>>> import numpy as np
>>> import numpy.linalg as la
>>> np.set_printoptions(precision=4, suppress=True, linewidth=140)
>>> M = np.load("w.npy")
>>> M
array([[-2.2   , -0.5   ,  1.4   , -0.5   ,  0.8   , -0.3   , -0.7   , -1.    , -1.6   ,  0.9   , -1.2   , -0.3   ],
       [ 0.    , -1.6   ,  0.5   , -0.5   ,  1.2   , -0.4   ,  0.    , -0.6   , -0.1   ,  0.1   ,  0.8   ,  0.8   ],
       [ 0.1   ,  1.2   , -0.4   ,  0.7   ,  0.1   ,  0.9   , -1.1   , -0.6   ,  0.2   ,  0.6   , -0.1   ,  0.3   ],
       [-1.3   ,  0.7   ,  0.4   , -1.4   ,  0.8   , -0.5   ,  0.7   , -0.4   , -0.2   , -0.1   ,  0.1   ,  0.1   ],
       [-0.6   ,  0.3   ,  0.6   ,  0.2   , -0.1   ,  0.8   , -1.2   ,  0.4   ,  1.    , -0.9   ,  0.3   ,  0.6   ],
       [-0.2   ,  1.1   , -0.4   , -0.2   ,  0.4   , -1.1   ,  1.1   ,  1.9   , -0.4   ,  0.5   , -1.8   , -1.    ],
       [-0.8   , -0.3   ,  0.1   ,  1.9   ,  0.6   ,  1.    ,  0.4   ,  0.5   , -0.2   , -2.    ,  0.7   ,  0.    ],
       [ 0.0993,  1.1683, -0.3963,  0.6647,  0.0709,  0.8884, -1.052 , -0.6115,  0.1929,  0.5694, -0.0801,  0.3035]])
>>> np.round(la.norm(M, 2) / la.norm(M), 4)
np.float64(0.5546)
>>> la.matrix_rank(M, rtol=0.1)
np.int64(7)
>>> la.cond(M) > 100
np.True_
>>> np.argsort(-la.norm(M, axis=0).round(6), kind="stable")[:3]
array([0, 1, 3])
>>> other = M / np.sqrt((M ** 2).mean(axis=1, keepdims=True))
>>> la.matrix_rank(other) == la.matrix_rank(M)
np.True_
>>> la.norm(other, axis=1)
array([3.4641, 3.4641, 3.4641, 3.4641, 3.4641, 3.4641, 3.4641, 3.4641])
>>> other[7]
array([ 0.1585,  1.8651, -0.6327,  1.0611,  0.1132,  1.4183, -1.6794, -0.9762,  0.3079,  0.909 , -0.1279,  0.4845])
>>> la.matrix_rank(M - M.mean(axis=1, keepdims=True))
np.int64(8)
>>> Uu, sv, vt = la.svd(M)
>>> np.argmax(sv[:-1] / (sv[1:] + 1e-6)) + 1
np.int64(7)
>>> other = Uu[:, :7] @ np.diag(sv[:7]) @ vt[:7]
>>> la.matrix_rank(M, rtol=0.05)
np.int64(7)
>>> la.matrix_rank(other)
np.int64(7)
>>> round(float(la.norm(M - other) / la.norm(M)), 4)
0.0017
>>> round(float(la.norm(M - other, 2)), 4), round(float(sv[7]), 4)
(0.0135, 0.0135)
>>> M @ M
Traceback (most recent call last):
  File "<python-input-21>", line 1, in <module>
    M @ M
    ~~^~~
ValueError: matmul: Input operand 1 has a mismatch in its core dimension 0, with gufunc signature (n?,k),(k,m?)->(n?,m?) (size 8 is different from 12)
>>> C2 = M.T @ M
>>> la.svd(M, compute_uv=False) ** 2
array([19.8856, 15.6482, 11.4924,  9.5985,  4.0067,  2.457 ,  1.56  ,  0.0002])
>>> (M @ M.T).shape
(8, 8)
>>> round(np.trace(C2), 4), round((M ** 2).sum(), 4)
(np.float64(64.6485), np.float64(64.6485))
>>> t3 = np.stack([M, 4 * M, M[::-1]])
>>> la.matrix_rank(t3.reshape(3, -1))
np.int64(2)
>>> (t3 @ M.T).shape
(3, 8, 8)
>>> np.einsum("bij,cij->bc", t3, t3)
array([[  64.6485,  258.5942,   -5.5856],
       [ 258.5942, 1034.3766,  -22.3423],
       [  -5.5856,  -22.3423,   64.6485]])
>>> basis = np.array([[-0.9, -0.3, 0.1, -0.4, -1.2, -0.3, 0.1, -1.3, -0.1, 1.5],
...     [0.5, -0.2, 0.4, -0.7, -0.1, 0.5, 0.1, 0.2, -0.5, 0.4],
...     [1.4, -0.5, -1.2, -0.5, 0.3, 0.5, -0.5, 0.6, 1.1, -0.5],
...     [-1.4, 1.2, -1.7, -0.7, -0.9, 0.7, 1.5, 0.0, 0.7, -0.8]])
>>> rng = np.random.default_rng(9)
>>> data = np.array([[-2, 0, 1, 5],
...     [4, 2, 0, 1],
...     [4, -1, 0, -3],
...     [-2, 5, -3, 4],
...     [-3, 3, 4, -3],
...     [2, -4, 5, -4],
...     [-3, 0, -4, 2],
...     [5, -3, 3, -1],
...     [4, 2, 1, 5],
...     [-2, 3, 0, 4]]) @ basis + 0.3 * rng.normal(size=(10, 10))
>>> data
array([[ -4.0409,   6.1729, -10.3969,  -3.0032,  -1.457 ,   4.4642,   6.9291,   3.2753,   4.6817,  -7.7587],
       [ -4.6098,   0.0231,  -0.5143,  -2.9433,  -5.6521,   0.5833,   1.9028,  -4.3823,  -0.8519,   6.471 ],
       [ -0.0195,  -4.5442,   4.6432,   1.903 ,  -2.0282,  -3.9155,  -3.9567,  -5.6674,  -1.7697,   7.6486],
       [ -5.3364,   5.5868,  -1.9511,  -4.1781,  -3.0392,   4.566 ,   7.8065,   1.9528,  -2.7726,  -2.8062],
       [ 14.0084,  -4.9843,   1.1451,  -1.0286,   6.909 ,   2.2335,  -6.7249,   7.4642,   0.7464,  -3.2245],
       [  8.7082,  -6.905 ,  -0.6804,   2.0126,   2.8579,  -3.0052,  -8.408 ,  -0.6934,   4.4726,   1.9161],
       [ -5.6026,   5.4191,   0.6604,   2.5161,   0.6569,   0.1472,   4.4318,   1.4221,  -2.6905,  -3.9215],
       [ -0.3983,  -3.4548,  -3.083 ,  -0.9257,  -4.202 ,  -2.1506,  -2.6626,  -5.7398,   3.5496,   5.8176],
       [ -7.9255,   3.5654,  -8.3311,  -6.8985,  -9.3308,   4.3889,   7.2644,  -4.2832,   3.3364,   2.3729],
       [ -2.3514,   5.2131,  -5.3664,  -3.8262,  -1.1995,   4.8835,   5.7506,   3.8563,   1.2127,  -4.3312]])
>>> x0 = np.array([-1, -1, -1, -1, 2, 2, 2, 2, 2, -1])
>>> target = data @ x0
>>> beta, lr = np.zeros(10), 1 / la.norm(data, 2) ** 2
>>> for i in range(6):
...     beta -= lr * data.T @ (data @ beta - target)
...     if i % 1 == 0: print(i, round(la.norm(data @ beta - target), 4))
... 
0 38.5581
1 22.3725
2 14.0415
3 9.639
4 7.1443
5 5.5889
>>> beta
array([ 0.2848,  0.9237, -1.4052, -0.7175,  0.3408,  1.1346,  0.9253,  1.3783,  0.5647, -1.7243])
>>> np.round(la.cond(data), 4)
np.float64(424.9371)
>>> r0 = np.array([-2, 1, -3, -2, -3]) + 0.5
>>> m1 = np.eye(5) - 2 * np.outer(r0, r0) / (r0 @ r0)
>>> m1
array([[ 0.7662,  0.2338, -0.3896, -0.2338, -0.3896],
       [ 0.2338,  0.7662,  0.3896,  0.2338,  0.3896],
       [-0.3896,  0.3896,  0.3506, -0.3896, -0.6494],
       [-0.2338,  0.2338, -0.3896,  0.7662, -0.3896],
       [-0.3896,  0.3896, -0.6494, -0.3896,  0.3506]])
>>> np.round(m1.T @ m1, 4) + 0
array([[1., 0., 0., 0., 0.],
       [0., 1., 0., 0., 0.],
       [0., 0., 1., 0., 0.],
       [0., 0., 0., 1., 0.],
       [0., 0., 0., 0., 1.]])
>>> la.norm(m1, axis=0)
array([1., 1., 1., 1., 1.])
>>> la.svd(m1, compute_uv=False)
array([1., 1., 1., 1., 1.])
>>> la.pinv(m1)
array([[ 0.7662,  0.2338, -0.3896, -0.2338, -0.3896],
       [ 0.2338,  0.7662,  0.3896,  0.2338,  0.3896],
       [-0.3896,  0.3896,  0.3506, -0.3896, -0.6494],
       [-0.2338,  0.2338, -0.3896,  0.7662, -0.3896],
       [-0.3896,  0.3896, -0.6494, -0.3896,  0.3506]])
>>> t3 = np.stack([m1, -2 * m1, m1[::-1]])
>>> la.norm(t3, axis=(1, 2))
array([2.2361, 4.4721, 2.2361])
>>> la.matrix_rank(t3)
array([5, 5, 5])
>>> la.det(t3)
array([-1., 32., -1.])
